In [1]: import numpy as np

In [2]: from numpy import linalg as LA

In [3]: np.set_printoptions(precision=2, suppress=True, linewidth=140, floatmode="fixed")

In [4]: E = np.load("out4.npy")

In [5]: print(E)
[[ 2.00 -1.00  0.00  0.00  0.00  0.00  0.00  0.00  0.00]
 [-1.00  0.00 -1.00  0.00  0.00  0.00  0.00  0.00  0.00]
 [ 0.00 -1.00  1.00 -1.00  0.00  0.00  0.00  0.00  0.00]
 [ 0.00  0.00 -1.00  2.00 -1.00  0.00  0.00  0.00  0.00]
 [ 0.00  0.00  0.00 -1.00  0.00 -1.00  0.00  0.00  0.00]
 [ 0.00  0.00  0.00  0.00 -1.00  2.00 -1.00  0.00  0.00]
 [ 0.00  0.00  0.00  0.00  0.00 -1.00  2.00 -1.00  0.00]
 [ 0.00  0.00  0.00  0.00  0.00  0.00 -1.00  2.00 -1.00]
 [ 0.00  0.00  0.00  0.00  0.00  0.00  0.00 -1.00  0.00]]

In [6]: # symmetric, so the eigenvalues are real

In [7]: evals, evecs = LA.eigh(E)

In [8]: x = np.array([-3, -2, -1, 1, 3, 3, -1, 0, -3])

In [9]: print(round(x @ E @ x / (x @ x), 2), round(evals[0], 2), round(evals[-1], 2))
0.21 -1.04 3.59

In [10]: print(np.abs(E).sum(axis=1).max(), np.round(np.abs(evals).max(), 2))
4.0 3.59

In [11]: print(round(float(np.abs(LA.eigvals(E)).max()), 2))
3.59

In [12]: print(round(float(LA.det(E)), 2))
-19.0

In [13]: print(np.allclose(E @ E.T, E.T @ E))
True

In [14]: print(LA.matrix_power(E, 4))
[[ 30.00 -15.00  10.00  -5.00   1.00   0.00   0.00   0.00   0.00]
 [-15.00  10.00 -10.00  11.00  -3.00   1.00   0.00   0.00   0.00]
 [ 10.00 -10.00  21.00 -30.00  11.00  -5.00   1.00   0.00   0.00]
 [ -5.00  11.00 -30.00  51.00 -21.00  16.00  -6.00   1.00   0.00]
 [  1.00  -3.00  11.00 -21.00  14.00 -22.00  16.00  -6.00   1.00]
 [  0.00   1.00  -5.00  16.00 -22.00  58.00 -54.00  28.00  -6.00]
 [  0.00   0.00   1.00  -6.00  16.00 -54.00  70.00 -54.00  15.00]
 [  0.00   0.00   0.00   1.00  -6.00  28.00 -54.00  57.00 -18.00]
 [  0.00   0.00   0.00   0.00   1.00  -6.00  15.00 -18.00   6.00]]

In [15]: E.inv()
---------------------------------------------------------------------------
AttributeError                            Traceback (most recent call last)
Cell In[15], line 1
----> 1 E.inv()

AttributeError: 'numpy.ndarray' object has no attribute 'inv'

In [16]: K = np.array([[0, 0, 0, 1, 2, 2],
    ...:     [2, 0, 0, 0, 1, 2],
    ...:     [2, 2, 0, 0, 0, 1],
    ...:     [1, 2, 2, 0, 0, 0],
    ...:     [0, 1, 2, 2, 0, 0],
    ...:     [0, 0, 1, 2, 2, 0]])

In [17]: print(K)
[[0 0 0 1 2 2]
 [2 0 0 0 1 2]
 [2 2 0 0 0 1]
 [1 2 2 0 0 0]
 [0 1 2 2 0 0]
 [0 0 1 2 2 0]]

In [18]: W1 = np.array([[1, -1, -2, 2, -2],
    ...:     [1, 0, -1, -3, 3],
    ...:     [1, 0, 3, -1, 1],
    ...:     [1, 0, 0, -1, 3],
    ...:     [3, 2, 2, 3, 0],
    ...:     [3, 1, 3, 1, 1]])

In [19]: c = np.array([-1, 0, -1, 1, 2])

In [20]: hid = np.maximum(K @ W1 + c, 0)

In [21]: print(hid)
[[12  6  9  8  7]
 [10  2  3 10  0]
 [ 6  0  0  0  5]
 [ 4  0  1  0  8]
 [ 4  0  4  0 13]
 [ 8  4  6  4  9]]

In [22]: Z = np.array([[0, 1], [2, 2], [1, 3], [0, 2], [2, 3]])

In [23]: print(W1 @ Z)
[[-8 -9]
 [ 5  1]
 [ 5 11]
 [ 6  8]
 [ 6 19]
 [ 7 19]]

In [24]: print(hid @ Z)
[[35 88]
 [ 7 43]
 [10 21]
 [17 31]
 [30 55]
 [32 69]]

In [25]: print(round(LA.norm(K, 1), 2), round(LA.norm(K, np.inf), 2))
5.0 5.0

In [26]: print(np.round(LA.norm(K[3] - K[5]), 2))
3.74

In [27]: print((K @ K)[0])
[1 4 8 8 4 0]

In [28]: print(K @ np.ones(6))
[5.00 5.00 5.00 5.00 5.00 5.00]

In [29]: print(K @ (-1.0) ** np.arange(6))
[-1.00  1.00 -1.00  1.00 -1.00  1.00]

In [30]: print(np.sort(np.abs(np.fft.fft(K[0]))), np.sort(LA.svd(K, compute_uv=False)))
[1.00 1.00 1.00 3.61 3.61 5.00] [1.00 1.00 1.00 3.61 3.61 5.00]

In [31]: x = np.array([-2, 3, -4, 3, -3, 1])

In [32]: y = K @ x

In [33]: print(y)
[-1 -5  3 -4  1 -4]

In [34]: print(LA.solve(K.T, K[0]))
[ 1.00  0.00  0.00  0.00  0.00 -0.00]

In [35]: print(LA.solve(K, y))
[-2.00  3.00 -4.00  3.00 -3.00  1.00]

In [36]: M = np.loadtxt("arr.csv", delimiter=",")

In [37]: print(M)
[[-1.40 -0.60  2.50  0.70  0.50 -1.00  0.00 -0.50]
 [-0.90 -1.20 -2.95 -0.80  1.40 -0.50  0.80  1.00]
 [-0.30  0.50  2.75  0.80 -0.20  0.40  0.60 -0.40]
 [ 0.50 -0.10 -2.63 -0.90 -0.30 -0.50 -0.80  0.20]
 [ 3.40  0.00 -4.69 -1.60 -0.60 -1.60  0.50  0.80]
 [-1.90  0.10 -5.44 -1.70 -0.30  2.20 -1.40 -1.90]
 [-0.30 -2.60  7.89  2.70  0.90  0.90  0.10  0.30]
 [-1.60  0.40  0.79  0.10 -0.20  0.70 -0.20  1.70]
 [ 1.90  1.40  6.50  2.30  1.30  1.30  0.40 -0.90]
 [ 0.60  0.40  1.75  0.80 -0.40  1.00  0.50 -0.30]
 [ 1.80 -0.40  1.94  0.60  1.70 -1.50 -1.40 -0.40]
 [ 1.00  1.10 -3.59 -1.20 -0.30  1.60  0.30 -0.50]
 [-0.10  0.30  2.33  0.60 -1.50  1.50  0.30  0.60]
 [ 0.00 -0.80 -2.72 -0.90 -2.30 -1.00  2.00  0.70]
 [ 0.30  0.10  2.42  0.60  0.70  0.90 -1.10  0.40]
 [-0.60  1.40 -1.35 -0.50 -0.20  0.10 -0.70 -0.40]
 [ 1.60  0.40  5.93  2.00 -0.80  0.20  1.00  0.20]
 [ 1.10 -0.50 -0.60 -0.20  0.10  1.50 -0.80 -0.30]
 [-3.30  0.20 -1.79 -0.50 -0.90  0.30 -0.60 -0.90]
 [ 0.60  1.30 -2.02 -0.60 -1.60 -0.50 -1.20 -0.80]
 [-0.80  0.40  0.71  0.20 -1.40  1.80  0.90  0.90]
 [ 0.90 -1.50  0.47 -0.10 -0.10  1.00 -0.70  0.90]]

In [38]: Xs = M - M.mean(axis=0)

In [39]: left, sigma, VT = LA.svd(Xs, full_matrices=False)

In [40]: print(round((sigma ** 2).sum() ** 2 / (sigma ** 4).sum(), 2))
2.03

In [41]: print(VT[0] * np.sign(VT[0, np.abs(VT[0]).argmax()]))
[ 0.06 -0.04  0.94  0.31  0.10  0.05  0.04  0.02]

In [42]: print(np.searchsorted(np.cumsum(sigma ** 2) / (sigma ** 2).sum(), 0.9) + 1)
4

In [43]: print(LA.matrix_rank(Xs))
8

In [44]: print(np.abs(left[:, 0]).argmax())
6

In [45]: print((np.sign(left[:, 0]) == np.sign(left[0, 0])).astype(int))
[1 0 1 0 0 0 1 1 1 1 1 0 1 0 1 0 1 0 0 0 1 1]

In [46]: W0 = np.load("dump.npy")

In [47]: print(W0.round(2) + 0)
[[ 0.00 -0.03 -0.03 -0.01 -0.03 -0.02 -0.02 -0.01  0.00  0.00  0.00 -0.03]
 [-0.03  0.18  0.18  0.08  0.18  0.13  0.13  0.08 -0.03  0.03 -0.03  0.18]
 [-0.03  0.18  0.18  0.08  0.18  0.13  0.13  0.08 -0.03  0.03 -0.03  0.18]
 [-0.01  0.08  0.08  0.03  0.08  0.06  0.06  0.03 -0.01  0.01 -0.01  0.08]
 [-0.03  0.18  0.18  0.08  0.18  0.13  0.13  0.08 -0.03  0.03 -0.03  0.18]
 [-0.02  0.13  0.13  0.06  0.13  0.09  0.09  0.06 -0.02  0.02 -0.02  0.13]
 [-0.02  0.13  0.13  0.06  0.13  0.09  0.09  0.06 -0.02  0.02 -0.02  0.13]
 [-0.01  0.08  0.08  0.03  0.08  0.06  0.06  0.03 -0.01  0.01 -0.01  0.08]
 [ 0.00 -0.03 -0.03 -0.01 -0.03 -0.02 -0.02 -0.01  0.00  0.00  0.00 -0.03]
 [ 0.00  0.03  0.03  0.01  0.03  0.02  0.02  0.01  0.00  0.00  0.00  0.03]
 [ 0.00 -0.03 -0.03 -0.01 -0.03 -0.02 -0.02 -0.01  0.00  0.00  0.00 -0.03]
 [-0.03  0.18  0.18  0.08  0.18  0.13  0.13  0.08 -0.03  0.03 -0.03  0.18]]

In [48]: evals, evecs = LA.eigh(W0)

In [49]: print(round(float(evals.sum()), 2), np.trace(W0))
1.0 1.0

In [50]: print(np.abs(evecs[:, -1]))
[0.06 0.43 0.43 0.18 0.43 0.31 0.31 0.18 0.06 0.06 0.06 0.43]

In [51]: print(np.unique(evals.round(6) + 0, return_counts=True)[1])
[11  1]

In [52]: print((evals > 1e-8).sum(), (evals < -1e-8).sum())
1 0

In [53]: print(evals.round(2) + 0)
[0.00 0.00 0.00 0.00 0.00 0.00 0.00 0.00 0.00 0.00 0.00 1.00]

In [54]: print(np.round(evecs @ np.diag(evals) @ evecs.T, 2) + 0)
[[ 0.00 -0.03 -0.03 -0.01 -0.03 -0.02 -0.02 -0.01  0.00  0.00  0.00 -0.03]
 [-0.03  0.18  0.18  0.08  0.18  0.13  0.13  0.08 -0.03  0.03 -0.03  0.18]
 [-0.03  0.18  0.18  0.08  0.18  0.13  0.13  0.08 -0.03  0.03 -0.03  0.18]
 [-0.01  0.08  0.08  0.03  0.08  0.06  0.06  0.03 -0.01  0.01 -0.01  0.08]
 [-0.03  0.18  0.18  0.08  0.18  0.13  0.13  0.08 -0.03  0.03 -0.03  0.18]
 [-0.02  0.13  0.13  0.06  0.13  0.09  0.09  0.06 -0.02  0.02 -0.02  0.13]
 [-0.02  0.13  0.13  0.06  0.13  0.09  0.09  0.06 -0.02  0.02 -0.02  0.13]
 [-0.01  0.08  0.08  0.03  0.08  0.06  0.06  0.03 -0.01  0.01 -0.01  0.08]
 [ 0.00 -0.03 -0.03 -0.01 -0.03 -0.02 -0.02 -0.01  0.00  0.00  0.00 -0.03]
 [ 0.00  0.03  0.03  0.01  0.03  0.02  0.02  0.01  0.00  0.00  0.00  0.03]
 [ 0.00 -0.03 -0.03 -0.01 -0.03 -0.02 -0.02 -0.01  0.00  0.00  0.00 -0.03]
 [-0.03  0.18  0.18  0.08  0.18  0.13  0.13  0.08 -0.03  0.03 -0.03  0.18]]

In [55]: print(LA.eigvalsh(W0 + 4 * np.eye(12)))
[4.00 4.00 4.00 4.00 4.00 4.00 4.00 4.00 4.00 4.00 4.00 5.00]

In [56]: print(np.round(LA.svd(W0, compute_uv=False), 2) + 0)
[1.00 0.00 0.00 0.00 0.00 0.00 0.00 0.00 0.00 0.00 0.00 0.00]

In [57]: print(np.abs(evecs[:, -1]).round(6).argmax())
1

In [58]: print(np.round(LA.eigvalsh(W0 @ W0), 2) + 0)
[0.00 0.00 0.00 0.00 0.00 0.00 0.00 0.00 0.00 0.00 0.00 1.00]
